In [1]: import numpy as np

In [2]: np.set_printoptions(precision=2, suppress=True, linewidth=140, sign=" ")

In [3]: K = np.array([[2, 2, 2], [2, 4, 4], [2, 4, 6]])

In [4]: K
Out[4]: 
array([[ 2,  2,  2],
       [ 2,  4,  4],
       [ 2,  4,  6]])

In [5]: round(np.linalg.det(K), 2)
Out[5]: np.float64(8.0)

In [6]: np.allclose(K, K.T)
Out[6]: True

In [7]: np.trace(K)
Out[7]: np.int64(12)

In [8]: K @ K
Out[8]: 
array([[ 12,  20,  24],
       [ 20,  36,  44],
       [ 24,  44,  56]])

In [9]: np.linalg.matrix_power(K, 3)
Out[9]: 
array([[ 112,  200,  248],
       [ 200,  360,  448],
       [ 248,  448,  560]])

In [10]: (K + K.T) / 2
Out[10]: 
array([[ 2.,  2.,  2.],
       [ 2.,  4.,  4.],
       [ 2.,  4.,  6.]])

In [11]: P = np.triu(np.array([[0, 0, -3], [2, -2, -2], [2, -1, 3]]), 1) + np.eye(3)

In [12]: Y = P @ K @ np.linalg.inv(P)

In [13]: P @ K - K @ P
Out[13]: 
array([[ -6., -12.,  -8.],
       [ -4.,  -8.,   2.],
       [  0.,   0.,  14.]])

In [14]: np.round(np.linalg.det(Y), 2)
Out[14]: np.float64(8.0)

In [15]: L = np.linalg.cholesky(K)

In [16]: L
Out[16]: 
array([[ 1.41,  0.  ,  0.  ],
       [ 1.41,  1.41,  0.  ],
       [ 1.41,  1.41,  1.41]])

In [17]: np.linalg.eigvalsh(K).min() > 0
Out[17]: np.True_

In [18]: np.diag(L) ** 2
Out[18]: array([ 2.,  2.,  2.])

In [19]: m1 = np.loadtxt("arr.csv", delimiter=",")

In [20]: m1
Out[20]: 
array([[ 0.33,  0.  ,  0.33,  0.  ,  0.33,  0.  ],
       [ 0.2 ,  0.2 ,  0.2 ,  0.2 ,  0.  ,  0.2 ],
       [ 0.33,  0.  ,  0.33,  0.  ,  0.33,  0.  ],
       [ 0.  ,  0.  ,  0.5 ,  0.5 ,  0.  ,  0.  ],
       [ 0.  ,  0.33,  0.  ,  0.  ,  0.67,  0.  ],
       [ 0.33,  0.33,  0.  ,  0.  ,  0.  ,  0.33]])

In [21]: # rows sum to 1

In [22]: Y = np.linalg.inv(K)

In [23]: np.allclose(Y, K.T)
Out[23]: False

In [24]: K @ Y
Out[24]: 
array([[ 1.,  0.,  0.],
       [ 0.,  1.,  0.],
       [ 0.,  0.,  1.]])

In [25]: np.linalg.inv(Y)
Out[25]: 
array([[ 2.,  2.,  2.],
       [ 2.,  4.,  4.],
       [ 2.,  4.,  6.]])

In [26]: np.linalg.det(K) * Y
Out[26]: 
array([[ 8., -4.,  0.],
       [-4.,  8., -4.],
       [ 0., -4.,  4.]])

In [27]: round(np.linalg.slogdet(K)[0], 2)
Out[27]: np.float64(1.0)
